>>> import numpy as np
>>> np.set_printoptions(suppress=True, linewidth=160)
>>> A = np.diag(20 * np.array([1, 1, 0, 1, 2])) + np.array([[0, 1, 0, 2, 2],
...     [5, 1, -5, 2, -4],
...     [1, 1, -5, -2, -1],
...     [-5, 2, 2, -4, -1],
...     [-1, 0, -1, 0, -3]])
>>> A
array([[20,  1,  0,  2,  2],
       [ 5, 21, -5,  2, -4],
       [ 1,  1, -5, -2, -1],
       [-5,  2,  2, 16, -1],
       [-1,  0, -1,  0, 37]])
>>> rng = np.random.default_rng(26)
>>> lab = rng.permutation(5)
>>> lab
array([0, 3, 2, 1, 4])
>>> out = A[lab][:, lab]
>>> np.allclose(out, A)
False
>>> out
array([[20,  2,  0,  1,  2],
       [-5, 16,  2,  2, -1],
       [ 1, -2, -5,  1, -1],
       [ 5,  2, -5, 21, -4],
       [-1,  0, -1,  0, 37]])
>>> np.trace(out)
np.int64(89)
>>> x0 = np.array([1, 2, 2, 3, 2])
>>> rhs = out @ x0
>>> rhs
array([ 31,  35, -12,  54,  71])
>>> np.round(np.linalg.solve(out, out[:, 1]), 2) + 0
array([0., 1., 0., 0., 0.])
>>> np.round(np.linalg.solve(out, rhs), 2)
array([1., 2., 2., 3., 2.])
>>> Q = A.astype(float).copy()
>>> for j in range(5):
...     Q[:, j] -= Q[:, :j] @ (Q[:, :j].T @ Q[:, j])
...     Q[:, j] /= np.linalg.norm(Q[:, j])
... 
>>> np.round(Q.T @ Q, 2) + 0
array([[1., 0., 0., 0., 0.],
       [0., 1., 0., 0., 0.],
       [0., 0., 1., 0., 0.],
       [0., 0., 0., 1., 0.],
       [0., 0., 0., 0., 1.]])
